>>> import numpy as np
>>> import numpy.linalg as la
>>> np.set_printoptions(suppress=True, linewidth=100)
>>> def rd(a):
...     return np.round(a, 1) + 0
... 
>>> f = np.array([0, -5, -7, -1, 0])
>>> g = np.array([1, 1, 1, 2, 1, 1])
>>> feats = np.outer(f, g)
>>> print(feats)
[[  0   0   0   0   0   0]
 [ -5  -5  -5 -10  -5  -5]
 [ -7  -7  -7 -14  -7  -7]
 [ -1  -1  -1  -2  -1  -1]
 [  0   0   0   0   0   0]]
>>> # columns 0 and 1 are equal
>>> left, sigma, Vh = la.svd(feats)
>>> vecs = Vh[:(sigma > 1e-8).sum()]
>>> rng = np.random.default_rng(49863)
>>> vec = feats[2] + -1 * feats[4] + rng.integers(2) * np.eye(6)[2]
>>> vec
array([ -7.,  -7.,  -6., -14.,  -7.,  -7.])
>>> rd(la.norm(vec - vecs.T @ vecs @ vec))
np.float64(0.9)
>>> np.allclose(vecs.T @ vecs @ vec, vec)
False
>>> np.argsort(-la.norm(feats, axis=0).round(6), kind="stable")[:3]
array([3, 0, 1])
>>> r = la.matrix_rank(feats)
>>> print(r)
1
>>> N = la.svd(feats)[2][r:].T
>>> np.allclose(feats @ N, 0)
True
>>> la.matrix_rank(feats.T @ feats), la.matrix_rank(feats @ feats.T)
(np.int64(1), np.int64(1))
>>> N.shape
(6, 5)
>>> [int(la.matrix_rank(feats[:, :j + 1])) for j in range(6)]
[1, 1, 1, 1, 1, 1]
>>> np.abs(np.diag(la.qr(feats)[1])) > 1e-9
array([ True, False, False, False, False])
>>> np.allclose(feats[:-1].T @ la.lstsq(feats[:-1].T, feats[-1])[0], feats[-1])
True
>>> print(rd(np.trace(la.pinv(feats) @ feats)))
1.0
>>> vec = np.array([4, 7, 9, 4, 5, 6])
>>> h1 = np.maximum(feats @ vec, 0)
>>> np.maximum(feats @ vec, 0) - np.maximum(-feats @ vec, 0)
array([   0, -195, -273,  -39,    0])
>>> np.maximum(feats @ (3 * vec), 0)
array([0, 0, 0, 0, 0])
>>> A = np.load("out15.npy")
>>> A
array([[8, 8, 8, 8, 8, 8],
       [3, 2, 3, 2, 3, 2],
       [8, 9, 8, 9, 8, 9],
       [8, 8, 8, 8, 8, 8],
       [3, 2, 3, 2, 3, 2],
       [8, 9, 8, 9, 8, 9]])
>>> vec = np.array([-2, -4, 4, -2, -2, -2])
>>> h1 = np.maximum(A @ vec, 0)
>>> print(np.maximum(A @ (3 * vec), 0))
[0 0 0 0 0 0]
>>> h1
array([0, 0, 0, 0, 0, 0])
>>> np.maximum(A @ vec, 0) - np.maximum(-A @ vec, 0)
array([-64, -16, -72, -64, -16, -72])
>>> (A - A.T) / 2
array([[ 0. ,  2.5,  0. ,  0. ,  2.5,  0. ],
       [-2.5,  0. , -3. , -3. ,  0.5, -3.5],
       [ 0. ,  3. ,  0. ,  0.5,  2.5,  0.5],
       [ 0. ,  3. , -0.5,  0. ,  3. , -0.5],
       [-2.5, -0.5, -2.5, -3. ,  0. , -3. ],
       [ 0. ,  3.5, -0.5,  0.5,  3. ,  0. ]])
>>> np.allclose(A, A.T)
False
>>> rd(np.sort(np.abs(la.eigvals(A))))
array([ 0.,  0.,  0.,  0.,  0., 38.])
>>> print(la.matrix_power(A, 4))
[[438976 438976 438976 438976 438976 438976]
 [137180 137180 137180 137180 137180 137180]
 [466412 466412 466412 466412 466412 466412]
 [438976 438976 438976 438976 438976 438976]
 [137180 137180 137180 137180 137180 137180]
 [466412 466412 466412 466412 466412 466412]]
>>> (A + A.T) / 2
array([[8. , 5.5, 8. , 8. , 5.5, 8. ],
       [5.5, 2. , 6. , 5. , 2.5, 5.5],
       [8. , 6. , 8. , 8.5, 5.5, 8.5],
       [8. , 5. , 8.5, 8. , 5. , 8.5],
       [5.5, 2.5, 5.5, 5. , 3. , 5. ],
       [8. , 5.5, 8.5, 8.5, 5. , 9. ]])
>>> rd(np.abs(la.eigvals(A)).max())
np.float64(38.0)
>>> A2 = A / la.norm(A, axis=1, keepdims=True)
>>> gram = A2 @ A2.T
>>> rd(gram)
array([[1., 1., 1., 1., 1., 1.],
       [1., 1., 1., 1., 1., 1.],
       [1., 1., 1., 1., 1., 1.],
       [1., 1., 1., 1., 1., 1.],
       [1., 1., 1., 1., 1., 1.],
       [1., 1., 1., 1., 1., 1.]])
>>> print(np.argwhere(np.triu(np.abs(gram) > 0.95, 1)))
[[0 1]
 [0 2]
 [0 3]
 [0 4]
 [0 5]
 [1 2]
 [1 3]
 [1 4]
 [1 5]
 [2 3]
 [2 4]
 [2 5]
 [3 4]
 [3 5]
 [4 5]]
>>> E = np.loadtxt("sample7.csv", delimiter=",")
>>> print(rd(E))
[[-0.4  0.3  0.  -0.1  0.7 -0.5]
 [ 0.2 -0.2  0.5 -0.8  0.2  0.3]
 [-0.3  0.1 -0.7 -0.5 -0.3  0.1]
 [-0.3 -0.2  0.4 -0.2 -0.6 -0.6]
 [-0.5  0.6  0.4  0.1 -0.2  0.4]
 [ 0.6  0.7  0.  -0.2 -0.2 -0.3]]
>>> # keeps lengths
>>> A2 = E / np.sqrt((E ** 2).mean(axis=1, keepdims=True))
>>> la.matrix_rank(A2) == la.matrix_rank(E)
np.True_
>>> la.matrix_rank(E - E.mean(axis=1, keepdims=True))
np.int64(5)
>>> rd(la.norm(A2, axis=1))
array([2.4, 2.4, 2.4, 2.4, 2.4, 2.4])
>>> rd(A2[1])
array([ 0.4, -0.4,  1.1, -2. ,  0.4,  0.6])
>>> print(rd(E - E.mean(axis=1, keepdims=True)))
[[-0.4  0.3  0.  -0.1  0.7 -0.5]
 [ 0.1 -0.2  0.4 -0.8  0.2  0.2]
 [-0.1  0.4 -0.4 -0.3  0.   0.4]
 [ 0.   0.1  0.6  0.1 -0.3 -0.4]
 [-0.6  0.5  0.3  0.  -0.4  0.3]
 [ 0.5  0.6 -0.1 -0.3 -0.3 -0.4]]
>>> mat = np.loadtxt("arr.csv", delimiter=",")
>>> mat
array([[ 0.1,  0.9, -0.3,  0.6,  0.2, -0.9],
       [ 0.2,  1.2, -1.1, -0.2,  0.5,  0.2],
       [-0.2,  0.7,  1. ,  1.2, -0.9,  0.2],
       [-0.7, -0.3, -1.7,  2.2,  0.5, -1.7],
       [ 0.9,  1.6,  0.5, -2.4,  0.6, -0.3],
       [-1.3,  0.9, -0.4,  3.1, -0.3,  0.7],
       [ 1.5, -0.7,  0.2, -4.6, -1.1, -0.4],
       [ 0.6,  0.1, -0.2, -2. , -0.7,  1. ],
       [-0.3,  0.2,  0.8,  0.4, -0.4, -0.1],
       [-0.3,  0.4,  0.1,  0.7, -1.4,  0.5],
       [-0.2, -1. ,  0.7,  1. , -0.5, -0.8],
       [-0.3, -1.3,  0.1,  1.2, -1.6,  1.6],
       [ 0.2,  0.6, -0.6, -0.6,  0. ,  0.7],
       [-0.4, -1.2, -1.9,  1.6,  1.8,  0.2],
       [ 0.9,  0.2,  0.6, -3. ,  0.6, -0.6],
       [-3.2,  0.3,  0.2,  9.7, -0.2, -0.5],
       [-0.8, -0.4,  1.1,  2.3, -0.8,  1.1]])
>>> # column 3 is much longer than the rest
>>> vec = np.array([-2, -2, 2, 1, 2, 1])
>>> y = mat @ vec
>>> coef, lr = np.zeros(6), 1 / la.norm(mat, 2) ** 2
>>> for i in range(6):
...     coef -= lr * mat.T @ (mat @ coef - y)
...     if i % 1 == 0: print(i, round(la.norm(mat @ coef - y), 1))
... 
0 8.3
1 8.0
2 7.7
3 7.4
4 7.1
5 6.9
>>> rd(coef)
array([-0.5, -0.6,  0.3,  1.4,  0.1,  0.2])
>>> z = mat[:, 1] > np.median(mat[:, 1])
>>> f = mat[z].mean(axis=0) - mat[~z].mean(axis=0)
>>> z.astype(int)
array([1, 1, 1, 0, 1, 1, 0, 0, 0, 1, 0, 0, 1, 0, 0, 1, 0])
>>> ((mat - mat.mean(axis=0)) @ f > 0).astype(int)
array([1, 0, 1, 1, 0, 1, 0, 0, 0, 1, 0, 0, 0, 1, 0, 1, 1])
>>> np.argsort(-np.abs(f).round(6), kind="stable")
array([3, 1, 0, 4, 2, 5])
>>> rd((((mat - mat.mean(axis=0)) @ f > 0) == z).mean())
np.float64(0.6)
>>> vec = np.array([2, 2, -3, 2, -3, -3])
>>> y = mat @ vec
>>> rd(la.lstsq(mat, y)[0])
array([ 2.,  2., -3.,  2., -3., -3.])
>>> y = y + 0.1 * rng.normal(size=17)
>>> rd(y)
array([ 6.3,  3.7,  2.4, 11. , -2.4,  5.3, -3.8, -3. , -0.3,  4. ,  1.4, -1.1,  0. , -0.1, -5.5,
       15.1, -2. ])
>>> coef, *_ = la.lstsq(mat, y)
>>> rd(la.norm(y - mat @ coef))
np.float64(0.3)
>>> coef.round()
array([ 2.,  2., -3.,  2., -3., -3.])
